$ python3 -q
>>> import numpy as np
>>> np.set_printoptions(precision=2, suppress=True, linewidth=100, legacy="1.25")
>>> W0 = np.array([[-3.0, 1.0, 0.0, 0.0, 0.0, 0.0],
...     [0.0, -3.0, 1.0, 0.0, 0.0, 0.0],
...     [0.0, 0.0, -3.0, 1.0, 0.0, 0.0],
...     [0.0, 0.0, 0.0, -3.0, 1.0, 0.0],
...     [0.0, 0.0, 0.0, 0.0, -3.0, 1.0],
...     [0.0, 0.0, 0.0, 0.0, 0.0, -3.0]])
>>> round(np.linalg.norm(W0, 1), 2), np.round(np.linalg.norm(W0, np.inf), 2)
(4.0, 4.0)
>>> np.linalg.norm(W0, axis=0)
array([3.  , 3.16, 3.16, 3.16, 3.16, 3.16])
>>> round(np.linalg.norm(W0, "nuc"), 2)
18.42
>>> round(np.linalg.norm(W0) ** 2 / np.linalg.norm(W0, 2) ** 2, 2)
3.84
>>> gram = W0.T @ W0
>>> gram
array([[ 9., -3.,  0.,  0.,  0.,  0.],
       [-3., 10., -3.,  0.,  0.,  0.],
       [ 0., -3., 10., -3.,  0.,  0.],
       [ 0.,  0., -3., 10., -3.,  0.],
       [ 0.,  0.,  0., -3., 10., -3.],
       [ 0.,  0.,  0.,  0., -3., 10.]])
>>> np.diag(gram)
array([ 9., 10., 10., 10., 10., 10.])
>>> np.linalg.matrix_rank(gram)
6
>>> np.linalg.eigvalsh(gram)[::-1]
array([15.36, 13.59, 11.08,  8.38,  6.05,  4.52])
>>> np.trace(gram), (W0 ** 2).sum()
(59.0, 59.0)
>>> (W0 @ W0.T).shape
(6, 6)
>>> T = np.stack([W0, 2 * W0, W0[::-1]])
>>> np.einsum("bij,cij->bc", T, T)
array([[ 59., 118.,  -6.],
       [118., 236., -12.],
       [ -6., -12.,  59.]])
>>> np.linalg.matrix_rank(T)
array([6, 6, 6])
>>> np.linalg.norm(T, axis=(1, 2))
array([ 7.68, 15.36,  7.68])
>>> F = np.array([[0.0, 0.0, 0.0, 0.0, 0.0, 2.0, 2.0],
...     [0.0, 0.0, 0.0, 0.0, 0.0, 0.0, 2.0],
...     [0.0, 0.0, 0.0, 0.0, 0.0, 2.0, 2.0],
...     [0.0, 0.0, 0.0, 0.0, 0.0, 0.0, 2.0],
...     [0.0, 0.0, 0.0, 0.0, 0.0, 1.0, 0.0],
...     [2.0, 0.0, 2.0, 0.0, 1.0, 0.0, 0.0],
...     [2.0, 2.0, 2.0, 2.0, 0.0, 0.0, 0.0]])
>>> # columns 0 and 2 are equal
>>> O, evecs = np.linalg.qr(W0[:, :5])[0], np.linalg.qr(W0[:, 5:])[0]
>>> sigma = np.linalg.svd(O.T @ evecs, compute_uv=False)
>>> np.round(np.linalg.norm(O @ O.T - evecs @ evecs.T, 2), 2)
1.0
>>> vals, evecs = np.linalg.eigh(F)
>>> vals.round(2) + 0
array([-4.61, -1.94,  0.  ,  0.  ,  0.  ,  1.94,  4.61])
>>> np.round(evecs.T @ F @ evecs, 2) + 0
array([[-4.61,  0.  ,  0.  ,  0.  ,  0.  ,  0.  ,  0.  ],
       [ 0.  , -1.94,  0.  ,  0.  ,  0.  ,  0.  ,  0.  ],
       [ 0.  ,  0.  ,  0.  ,  0.  ,  0.  ,  0.  ,  0.  ],
       [ 0.  ,  0.  ,  0.  ,  0.  ,  0.  ,  0.  ,  0.  ],
       [ 0.  ,  0.  ,  0.  ,  0.  ,  0.  ,  0.  ,  0.  ],
       [ 0.  ,  0.  ,  0.  ,  0.  ,  0.  ,  1.94,  0.  ],
       [ 0.  ,  0.  ,  0.  ,  0.  ,  0.  ,  0.  ,  4.61]])
>>> (vals > 1e-8).sum(), (vals < -1e-8).sum()
(2, 2)
>>> np.abs(np.diag(np.linalg.qr(F)[1])) > 1e-9
array([ True,  True, False, False, False,  True,  True])
>>> np.round(np.trace(np.linalg.pinv(F) @ F), 2)
4.0
>>> np.linalg.lstsq(F[:-1].T, F[-1])[2]
3
>>> Uu, sigma, Vt = np.linalg.svd(F)
>>> sigma.round(2) + 0
array([4.61, 4.61, 1.94, 1.94, 0.  , 0.  , 0.  ])
>>> np.argmax(sigma[:-1] / (sigma[1:] + 1e-6)) + 1
4
>>> M2 = Uu[:, :4] @ np.diag(sigma[:4]) @ Vt[:4]
>>> np.round(np.abs(F - M2).max(), 2)
0.0
>>> np.linalg.matrix_rank(F, rtol=0.05)
4
>>> E = np.load("sample2.npy")
>>> E
array([[0, 1, 0, 0, 0, 0, 1],
       [1, 0, 1, 1, 1, 0, 0],
       [0, 1, 0, 0, 0, 1, 0],
       [0, 1, 0, 0, 0, 0, 0],
       [0, 1, 0, 0, 0, 1, 1],
       [0, 0, 1, 0, 1, 0, 0],
       [1, 0, 0, 0, 1, 0, 0]])
>>> # symmetric
>>> rng = np.random.default_rng(4845)
>>> lab = rng.permutation(7)
>>> lab
array([3, 4, 5, 0, 6, 1, 2])
>>> M2 = E[lab][:, lab]
>>> np.round(np.sort(np.abs(np.linalg.eigvals(M2))), 2) + 0
array([0.  , 0.79, 0.79, 1.  , 1.  , 2.52, 2.52])
>>> np.allclose(M2, E)
False
>>> M2
array([[0, 0, 0, 0, 0, 1, 0],
       [0, 0, 1, 0, 1, 1, 0],
       [0, 1, 0, 0, 0, 0, 1],
       [0, 0, 0, 0, 1, 1, 0],
       [0, 1, 0, 1, 0, 0, 0],
       [1, 1, 0, 1, 0, 0, 1],
       [0, 0, 1, 0, 0, 1, 0]])
